$ python -q
>>> import numpy as np
>>> np.set_printoptions(precision=1, suppress=True, linewidth=100)
>>> def tidy(a):
...     return np.round(a, 1) + 0
... 
>>> W0 = np.load("w.npy")
>>> W0
array([[ 0.,  0.,  0.,  0.,  2., -2., -1.,  1.,  2., -3.,  0., -1.],
       [ 0.,  0.,  0.,  0., -1.,  3.,  1.,  0.,  2.,  0.,  1.,  1.],
       [ 0.,  0.,  0.,  0., -2.,  0., -1.,  2.,  3., -1.,  2.,  2.],
       [ 0.,  0.,  0.,  0.,  2., -2.,  1.,  0.,  0.,  0.,  2.,  2.],
       [ 2., -1., -2.,  2.,  0.,  0.,  0.,  0.,  0.,  0.,  0.,  0.],
       [-2.,  3.,  0., -2.,  0.,  0.,  0.,  0.,  0.,  0.,  0.,  0.],
       [-1.,  1., -1.,  1.,  0.,  0.,  0.,  0.,  0.,  0.,  0.,  0.],
       [ 1.,  0.,  2.,  0.,  0.,  0.,  0.,  0.,  0.,  0.,  0.,  0.],
       [ 2.,  2.,  3.,  0.,  0.,  0.,  0.,  0.,  0.,  0.,  0.,  0.],
       [-3.,  0., -1.,  0.,  0.,  0.,  0.,  0.,  0.,  0.,  0.,  0.],
       [ 0.,  1.,  2.,  2.,  0.,  0.,  0.,  0.,  0.,  0.,  0.,  0.],
       [-1.,  1.,  2.,  2.,  0.,  0.,  0.,  0.,  0.,  0.,  0.,  0.]])
>>> # null space of dimension 4
>>> U, sigma, Vt = np.linalg.svd(W0)
>>> np.argmax(sigma[:-1] / (sigma[1:] + 1e-6)) + 1
np.int64(8)
>>> tidy(sigma)
array([5.9, 5.9, 5.5, 5.5, 3.8, 3.8, 2.4, 2.4, 0. , 0. , 0. , 0. ])
>>> other = U[:, :8] @ np.diag(sigma[:8]) @ Vt[:8]
>>> tidy(other)
array([[ 0.,  0.,  0.,  0.,  2., -2., -1.,  1.,  2., -3.,  0., -1.],
       [ 0.,  0.,  0.,  0., -1.,  3.,  1.,  0.,  2.,  0.,  1.,  1.],
       [ 0.,  0.,  0.,  0., -2.,  0., -1.,  2.,  3., -1.,  2.,  2.],
       [ 0.,  0.,  0.,  0.,  2., -2.,  1.,  0.,  0.,  0.,  2.,  2.],
       [ 2., -1., -2.,  2.,  0.,  0.,  0.,  0.,  0.,  0.,  0.,  0.],
       [-2.,  3.,  0., -2.,  0.,  0.,  0.,  0.,  0.,  0.,  0.,  0.],
       [-1.,  1., -1.,  1.,  0.,  0.,  0.,  0.,  0.,  0.,  0.,  0.],
       [ 1.,  0.,  2.,  0.,  0.,  0.,  0.,  0.,  0.,  0.,  0.,  0.],
       [ 2.,  2.,  3.,  0.,  0.,  0.,  0.,  0.,  0.,  0.,  0.,  0.],
       [-3.,  0., -1.,  0.,  0.,  0.,  0.,  0.,  0.,  0.,  0.,  0.],
       [ 0.,  1.,  2.,  2.,  0.,  0.,  0.,  0.,  0.,  0.,  0.,  0.],
       [-1.,  1.,  2.,  2.,  0.,  0.,  0.,  0.,  0.,  0.,  0.,  0.]])
>>> tidy(np.linalg.norm(W0 - other) / np.linalg.norm(W0))
np.float64(0.0)
